% python3 -q
>>> import numpy as np
>>> import numpy.linalg as la
>>> np.set_printoptions(precision=1, suppress=True, linewidth=140, legacy="1.25")
>>> feats = np.load("data.npy")
>>> feats
array([[  2.3,  -0.1,   1.3,  -0.3,  -0.7,  -1.4,   0.5,  -1.4,   0.1],
       [ -0.8,   0.7,  -1.2,  -0.5,   0.5,   0.7,   1.7,  -0.2,  -0.6],
       [  1.1,   0.1,   0.2,  -0.8,  -0.8,  -0.3,  -0.2,   0.3,   0.7],
       [ -0.1,  -0.5,  -0.2,   0.9,   2.1,   0.3,  -1.9,   0.9,  -0.5],
       [  2. ,  -0.9,  -0.5,  -2.4,  -0.5,   0.7,   0.1,  -2.4,   1.4],
       [ -1.3,   1.9,   0.6,   0.7,   0.1,  -1.4,  -0.5,   1.2,   0. ],
       [  0.2,  -0.8,  -2.6,   0.2,  -0.1,  -0.3,   0.6,   0.8,  -0.3],
       [ -0.4,   0.4,  -1.7,   0.7,   1.5,  -0.1,  -1.5,  -1.5,   0.2],
       [ -8. , -12. ,  -4. ,  -4.5,  -9. ,  -3. ,   5.5,   0. ,  -5. ],
       [  0.2,   0.7,  -1.8,  -0.4,  -0.2,  -1.7,  -0.1,   0.8,  -1.9],
       [ -0.3,   0. ,   0.1,   0.4,   1.4,  -1.4,   0.5,  -0.9,  -0.7],
       [ -0.5,  -0.9,  -0.6,  -0.5,   0.4,   0.9,  -0.4,   0.1,   1.5],
       [ -0.8,  -0.2,   1.2,  -0.1,  -0.1,   0.4,   0.7,   1.1,  -2.1],
       [ -1.6,   0.7,   0.9,  -0.8,  -0.3,  -2.3,   0.9,  -1.2,   0.4],
       [  0.1,   1.3,  -0.9,  -1.8,   0.5,   1.1,  -0.6,  -0.6,   0.5],
       [  1.7,  -0.2,   0.8,  -0.5,  -0.6,   0.3,   0.5,  -0.9,  -0.8],
       [ -0.6,  -1.1,  -1.2,  -0.1,   0.7,   0.6,   1.7,   0.4,   0.5],
       [ -1.2,  -0.4,   0.5,  -0.4,  -0.7,  -0.1,  -0.7,  -1.6,  -0.2],
       [  0.7,   1. ,   0.2,   0.9,   0.7,  -0.7,  -0.2,  -0.8,  -1.6],
       [ -0.3,  -1.2,   0. ,   0.5,  -1.8,   0.5,   0.8,   1.3,  -1.9],
       [ -0.9,  -1.3,   1.7,  -0.5,  -0.6,   0.3,   0.3,   0.3,   0.8],
       [  1.1,  -1.5,   0.3,   0.4,   1. ,   2. ,   0.3,  -0.9,   0.9],
       [  0.3,   0.9,   1.8,  -0.3,   1.4,  -0.1,   0.1,  -1.6,  -0.6],
       [ -1. ,   0.4,  -0.3,   0.3,  -1.4,   0.3,  -0.6,  -0.1,  -0.3],
       [ -1.4,   0.1,   1.8,   0.7,   1.8,  -0.7,   1. ,  -1.3,  -0.5],
       [ -1.6,   0.7,   1.2,  -0.3,  -0.1,   0.2,  -1.8,   0.3,   1. ],
       [  1.6,  -2.5,  -0.4,   0.1,   1. ,  -1. ,   1.7,  -1.3,  -1.2],
       [ -0.8,  -0.7,   0. ,   1. ,   0.1,  -0.9,  -1. ,  -0.1,  -1.1],
       [ -2.2,  -0.5,  -1.1,  -0.1,  -0.7,   0.9,  -0.1,  -1.6,  -0.2],
       [  1. ,  -1.4,  -0.8,   1.3,   1.1,  -0.2,   1. ,   0.5,  -0.3],
       [ -2.1,  -0.3,   0.6,  -2.3,  -1.4,  -1.7,  -0.7,   1.1,   1.1],
       [  1.2,  -1.7,   0.6,  -0.6,   0.3,   1.5,  -0.1,  -0.1,   1. ],
       [  0.3,   0.7,  -0.1,  -0.4,   0.5,   0.5,   1. ,   0.5,  -0.6]])
>>> gram = np.cov(feats, rowvar=False)
>>> np.argsort(-feats.std(axis=0).round(6), kind="stable")
array([1, 4, 0, 6, 2, 8, 3, 5, 7])
>>> feats.std(axis=0)
array([1.8, 2.2, 1.3, 1.1, 1.8, 1.1, 1.3, 1. , 1.3])
>>> print(np.argwhere(np.triu(np.abs(np.corrcoef(feats.T)) > 0.8, 1)))
[]
>>> la.eigvalsh(gram)[::-1]
array([12.4,  2. ,  1.5,  1.3,  0.9,  0.9,  0.6,  0.5,  0.2])
>>> labels = feats[:, 7] > np.median(feats[:, 7])
>>> r0 = feats[labels].mean(axis=0) - feats[~labels].mean(axis=0)
>>> r0
array([-1. , -0.9, -0.5, -0.2, -0.9, -0.3,  0.3,  1.7, -0.3])
>>> round((((feats - feats.mean(axis=0)) @ r0 > 0) == labels).mean(), 1)
0.7
>>> la.norm(feats, axis=0)
array([10.4, 13.2,  7.2,  6.7, 10.5,  6.4,  7.6,  5.9,  7.4])
>>> np.round(la.norm(feats[22] - feats[12]), 1)
3.9
>>> la.norm(feats, axis=1).argmax()
8
>>> round(float(feats[22] @ feats[12]), 1)
1.2
>>> print(round(la.norm(feats) ** 2 / la.norm(feats, 2) ** 2, 1))
1.6
>>> hat = feats @ la.solve(feats.T @ feats, feats.T)
>>> np.diag(hat)
array([0.3, 0.3, 0.1, 0.4, 0.4, 0.2, 0.2, 0.3, 0.9, 0.4, 0.2, 0.1, 0.3, 0.3, 0.3, 0.2, 0.2, 0.2, 0.2, 0.2, 0.2, 0.2, 0.2, 0.2, 0.4, 0.2,
       0.3, 0.2, 0.3, 0.2, 0.4, 0.2, 0.1])
>>> np.round(la.eigvalsh(hat), 1) + 0
array([0., 0., 0., 0., 0., 0., 0., 0., 0., 0., 0., 0., 0., 0., 0., 0., 0., 0., 0., 0., 0., 0., 0., 0., 1., 1., 1., 1., 1., 1., 1., 1., 1.])
>>> arr = np.loadtxt("w.csv", delimiter=",")
>>> arr
array([[-3.,  2., -1., -2.,  0.,  0.,  0.,  0.,  0.,  0.,  0.,  0.,  0.,  0.],
       [ 2., -1.,  3., -3.,  0.,  0.,  0.,  0.,  0.,  0.,  0.,  0.,  0.,  0.],
       [ 3., -3.,  2., -1.,  0.,  0.,  0.,  0.,  0.,  0.,  0.,  0.,  0.,  0.],
       [ 3.,  2.,  1.,  0.,  0.,  0.,  0.,  0.,  0.,  0.,  0.,  0.,  0.,  0.],
       [ 0.,  0.,  0.,  0.,  0.,  3., -1.,  2.,  1.,  4., -1., -3., -3., -5.],
       [ 0.,  0.,  0.,  0., -4.,  0.,  1., -2.,  3.,  1.,  5., -1.,  0., -5.],
       [ 0.,  0.,  0.,  0.,  0.,  3., -4., -1., -2.,  3.,  3.,  5., -5., -3.],
       [ 0.,  0.,  0.,  0., -2., -5.,  2.,  2., -5.,  4.,  4.,  4., -4.,  1.],
       [ 0.,  0.,  0.,  0., -5., -2., -2.,  2.,  3.,  0.,  4.,  4.,  0., -3.],
       [ 0.,  0.,  0.,  0.,  3., -2., -3., -3.,  0., -2., -1.,  5.,  0.,  1.],
       [ 0.,  0.,  0.,  0., -3.,  2.,  4., -5., -3., -2., -2.,  4., -1., -3.],
       [ 0.,  0.,  0.,  0., -1., -3.,  5., -2., -5., -2.,  1.,  2.,  0.,  4.],
       [ 0.,  0.,  0.,  0., -2.,  3., -2., -3.,  3.,  1., -4.,  4., -3.,  1.],
       [ 0.,  0.,  0.,  0.,  2., -5., -2.,  0.,  3., -4.,  0.,  4.,  4.,  4.]])
>>> out = la.inv(arr)
>>> np.allclose(out, arr.T)
False
>>> round(la.det(arr) * la.det(out), 1)
1.0
>>> round(la.cond(arr), 1)
32.2
>>> round(la.slogdet(arr)[0], 1)
-1.0
>>> rng = np.random.default_rng(888)
>>> labels = rng.permutation(14)
>>> out = arr[:, labels] * rng.choice([-1, 1], 14)
>>> out
array([[-0.,  0., -0., -2., -0., -0., -1., -3., -2., -0.,  0., -0., -0., -0.],
       [-0.,  0., -0.,  1., -0., -0.,  3.,  2., -3., -0.,  0., -0., -0., -0.],
       [-0.,  0., -0.,  3., -0., -0.,  2.,  3., -1., -0.,  0., -0., -0., -0.],
       [-0.,  0., -0., -2., -0., -0.,  1.,  3.,  0., -0.,  0., -0., -0., -0.],
       [-0.,  2.,  1., -0.,  5.,  3.,  0.,  0.,  0., -3.,  4.,  3., -1.,  1.],
       [ 4., -2., -5., -0.,  5., -0.,  0.,  0.,  0., -0.,  1.,  1., -3., -1.],
       [-0., -1., -3., -0.,  3.,  5.,  0.,  0.,  0., -3.,  3., -5.,  2.,  4.],
       [ 2.,  2., -4., -0., -1.,  4.,  0.,  0.,  0.,  5.,  4., -4.,  5., -2.],
       [ 5.,  2., -4., -0.,  3., -0.,  0.,  0.,  0.,  2.,  0., -4., -3.,  2.],
       [-3., -3.,  1., -0., -1., -0.,  0.,  0.,  0.,  2., -2., -5., -0.,  3.],
       [ 3., -5.,  2., -0.,  3.,  1.,  0.,  0.,  0., -2., -2., -4.,  3., -4.],
       [ 1., -2., -1., -0., -4., -0.,  0.,  0.,  0.,  3., -2., -2.,  5., -5.],
       [ 2., -3.,  4., -0., -1.,  3.,  0.,  0.,  0., -3.,  1., -4., -3.,  2.],
       [-2.,  0., -0., -0., -4., -4.,  0.,  0.,  0.,  5., -4., -4., -3.,  2.]])
>>> U, _, VT = la.svd(arr.T @ out)
>>> print(labels)
[ 4  7 10  1 13 12  2  0  3  5  9 11  8  6]
>>> print(np.allclose(out, out.T))
False
>>> round(float(np.abs(la.eigvals(out)).max()), 1)
10.8
>>> np.sort(np.abs(la.eigvals(out)))
array([ 1.2,  1.3,  1.5,  3. ,  3.5,  3.6,  3.6,  5.4,  6.5,  6.5,  7.5,  7.5,  7.8, 10.8])
>>> np.allclose(out @ out.T, out.T @ out)
False
>>> print(np.trace(out))
0.0
>>> out = arr / np.sqrt((arr ** 2).mean(axis=1, keepdims=True))
>>> la.norm(out, axis=1)
array([3.7, 3.7, 3.7, 3.7, 3.7, 3.7, 3.7, 3.7, 3.7, 3.7, 3.7, 3.7, 3.7, 3.7])
>>> mat = np.loadtxt("run10.csv", delimiter=",")
>>> print(mat)
[[  4.5  -8.2   3.9 -12.9   6.1  -2.9  -3.   -3.2]
 [  7.   -3.3  -3.3   2.2  -7.1  -4.1 -16.2   2.3]
 [  2.5  -6.    6.1  -6.1  -3.3  -3.   -6.1   3.2]
 [  3.2  -2.9 -19.2   0.8  -1.8   7.2   1.3  -8.3]
 [  4.  -14.2  -1.7 -15.7  -0.1   3.8   2.5  -4. ]
 [-10.9  12.5   9.2  12.6   0.9   0.4  12.1   5.7]
 [ -2.9   2.9  15.2   5.7  -8.5  -5.5  -6.3  11.9]
 [ -2.5   3.   18.6  -1.9   3.5  -8.7  -2.2   6.9]
 [  1.5  -9.8  -8.6  -8.7  -1.9   6.7   3.8  -4.9]
 [ -7.5   5.5  10.2   3.9   1.5  -1.2   8.    5. ]
 [  0.2   6.7   7.1  12.6  -7.9  -6.7 -11.9   9. ]
 [ -3.4  -4.6   4.   -9.1   5.6   3.9  13.5  -1.7]]
>>> vec = np.array([2, 0, 3, 2, 3, 0, 1, 0])
>>> y = mat @ vec
>>> print(y)
[ 10.2 -29.   -4.9 -53.7 -26.3  45.8  19.4  55.3 -42.1  35.9  11.3  17.3]
>>> y = y + 0.3 * rng.normal(size=12)
>>> y
array([ 10. , -28.6,  -5. , -53.9, -26.8,  45.6,  19.3,  55.5, -42. ,  35.9,  11.7,  17.6])
>>> coef, *_ = la.lstsq(mat, y)
>>> [round(float(la.norm(la.solve(mat.T @ mat + lam * np.eye(8), mat.T @ y))), 2) for lam in (0, 1, 10, 100)]
[5.28, 4.17, 3.36, 2.8]
>>> coef.round(1) + 0
array([ 1.9, -0.2,  2.7,  2. ,  3.4,  0. ,  1. ,  0.7])
>>> coef.round()
array([ 2., -0.,  3.,  2.,  3., -0.,  1.,  1.])
>>> np.sort(np.abs(la.eigvals(arr)))
array([1.4, 1.8, 1.8, 2.3, 2.3, 3.8, 3.8, 5.1, 5.1, 6.9, 8.3, 8.3, 8.5, 8.8])
>>> print(np.trace(arr))
-2.0
>>> out = np.c_[mat[:, :2] @ np.array([[8, 5], [4, -2]]), np.array([0, 0, -1, 2, -1, 0, 2, -1, 3, -1, 3, -1])]
>>> out
array([[  3.2,  38.9,   0. ],
       [ 42.8,  41.6,   0. ],
       [ -4. ,  24.5,  -1. ],
       [ 14. ,  21.8,   2. ],
       [-24.8,  48.4,  -1. ],
       [-37.2, -79.5,   0. ],
       [-11.6, -20.3,   2. ],
       [ -8. , -18.5,  -1. ],
       [-27.2,  27.1,   3. ],
       [-38. , -48.5,  -1. ],
       [ 28.4, -12.4,   3. ],
       [-45.6,  -7.8,  -1. ]])
>>> print(np.round(la.lstsq(mat, out[:, 0])[0], 1) + 0)
[8. 4. 0. 0. 0. 0. 0. 0.]
>>> labels = out[:, 2] > np.median(out[:, 2])
>>> r0 = out[labels].mean(axis=0) - out[~labels].mean(axis=0)
>>> r0
array([14.8,  4.2,  3.1])
>>> print(np.argsort(-np.abs(r0).round(6), kind="stable"))
[0 1 2]
>>> print(labels.astype(int))
[0 0 0 1 0 0 1 0 1 0 1 0]
>>> ((out - out.mean(axis=0)) @ r0 > 0).astype(int)
array([1, 1, 1, 1, 0, 0, 0, 0, 0, 0, 1, 0])
>>> U, sig, VT = la.svd(mat, full_matrices=False)
>>> np.abs(U[:, 0]).round(6).argmax()
6
>>> np.abs(VT[0])
array([0.2, 0.4, 0.6, 0.5, 0.1, 0.3, 0.1, 0.4])
>>> m1 = np.loadtxt("a.csv", delimiter=",")
>>> m1
array([[-13.1,  22.3,   1.2,   1.6,  -2.8],
       [-13.2,  21.3,  -1.2,   2.7,  -1.3],
       [ 30.7,   6.5,  16.4,  -4.2,  -3.6],
       [ 29.9,   5.4,  16.5,  -5.2,  -6.3],
       [-15.1,  23. ,   0.1,   5.2,  -2.4],
       [-14.4,  22.9,  -0.4,   3.9,  -1.6],
       [-40.9,  23.9,  -8.6,  36.2,  29.2],
       [-41.2,  23.7,  -9.4,  35.5,  28.7],
       [-13.9,  23.7,   1.8,   4.3,  -3. ],
       [-14.7,  22.7,  -0.5,   5.1,  -0.6],
       [-39.5,  24.6,  -7.9,  36.3,  30.3],
       [-39.2,  25.2, -10.4,  36.1,  28. ],
       [ 29.3,   4.9,  15. ,  -3.7,  -3. ],
       [-13.1,  22. ,  -0.2,   3.7,  -2.6],
       [-40.5,  22.7, -12.1,  37.6,  28.6],
       [-40.4,  23.3,  -9.5,  33.5,  30.7]])
>>> D = la.norm(m1[:, None] - m1[None], axis=-1)
>>> print(D.shape)
(16, 16)
>>> print(np.unravel_index(D.round(6).argmax(), D.shape))
(3, 14)
>>> la.matrix_rank(D ** 2)
7
>>> la.norm(m1 - m1.mean(axis=0), axis=1)
array([17.9, 15.9, 55.8, 56.5, 15.1, 15.4, 40. , 39.7, 16.5, 13.8, 39.7, 38.8, 54.4, 16.2, 41. , 39.2])
>>> print(np.flatnonzero(D[11] < D.mean() / 2))
[ 6  7 10 11 14 15]
>>> M = np.load("block17.npy")
>>> M
array([[-2, -3, -1, -2,  2,  3],
       [ 3,  2, -3,  1,  3, -1],
       [-3,  1,  1, -2,  0, -1],
       [-2,  0, -2, -1,  2,  2],
       [ 2, -1,  2, -2, -2, -2],
       [ 2, -3,  2,  2, -1,  3],
       [ 3, -3, -1, -2,  2,  1],
       [ 3, -3,  1, -2,  2, -2],
       [ 3,  0, -2,  3, -3,  2]])
>>> out = np.array([[-3, -4], [0, -5], [-7, -8], [-9, 9], [-6, 2], [-2, -7]])
>>> print(out.T @ M.T)
[[ 13 -13  22  13  14 -38   2  -6  -8]
 [ -4  24 -12   5 -27 -14 -10  -5  11]]
>>> la.matrix_rank(np.vstack([M, out.T]))
6
>>> np.einsum("ij,ij->i", M, M)
array([31, 33, 16, 17, 21, 31, 28, 31, 35])
>>> np.einsum("ik,kj->ji", M, out)
array([[ 13, -13,  22,  13,  14, -38,   2,  -6,  -8],
       [ -4,  24, -12,   5, -27, -14, -10,  -5,  11]])
>>> np.einsum("ik,kj->ij", M, out)
array([[ 13,  -4],
       [-13,  24],
       [ 22, -12],
       [ 13,   5],
       [ 14, -27],
       [-38, -14],
       [  2, -10],
       [ -6,  -5],
       [ -8,  11]])
>>> np.vstack([M, out.T]).shape
(11, 6)
